$ python -q
>>> import numpy as np
>>> np.set_printoptions(precision=1, suppress=True, linewidth=160)
>>> rd = lambda a: np.round(a, 1) + 0
>>> E = np.load("arr.npy")
>>> E
array([[0.3, 0. , 5. ],
       [3. , 2.3, 1. ],
       [0. , 0. , 5.3]])
>>> evals, V = np.linalg.eig(E)
>>> rd(np.sort(np.linalg.eigvals(E @ E)))
array([ 0.1,  5.3, 28.1])
>>> left, s, VT = np.linalg.svd(E)
>>> np.argmax(s[:-1] / (s[1:] + 1e-6)) + 1
np.int64(2)
>>> out = left[:, :2] @ np.diag(s[:2]) @ VT[:2]
>>> np.linalg.matrix_rank(E, rtol=0.05)
np.int64(2)
>>> rd(np.linalg.norm(E - out, 2)), rd(s[2])
(np.float64(0.1), np.float64(0.1))
>>> rd(np.abs(E - out).max())
np.float64(0.1)
>>> rd(np.linalg.norm(E - out) / np.linalg.norm(E))
np.float64(0.0)
>>> x = np.array([0, 2, 2])
>>> E @ np.ones(3)
array([5.3, 6.3, 5.3])
>>> np.linalg.norm(E @ x) <= np.linalg.norm(E, 2) * np.linalg.norm(x) + 1e-9
np.True_
>>> E * x
array([[ 0. ,  0. , 10. ],
       [ 0. ,  4.6,  2. ],
       [ 0. ,  0. , 10.6]])
>>> (E * x).sum(axis=1)
array([10. ,  6.6, 10.6])
>>> E @ np.eye(3)[0]
array([0.3, 3. , 0. ])
>>> x = np.array([-2, -3, 5])
>>> a = np.maximum(E @ x, 0)
>>> rd(np.tanh(E @ x))
array([ 1., -1.,  1.])
>>> a
array([24.4,  0. , 26.5])
>>> np.flatnonzero(a > 1e-9)
array([0, 2])
>>> E * (a > 1e-9)[:, None]
array([[0.3, 0. , 5. ],
       [0. , 0. , 0. ],
       [0. , 0. , 5.3]])
>>> rd(np.maximum(E @ x, 0) - np.maximum(-E @ x, 0))
array([24.4, -7.9, 26.5])
>>> np.maximum(E @ (3 * x), 0)
array([73.2,  0. , 79.5])
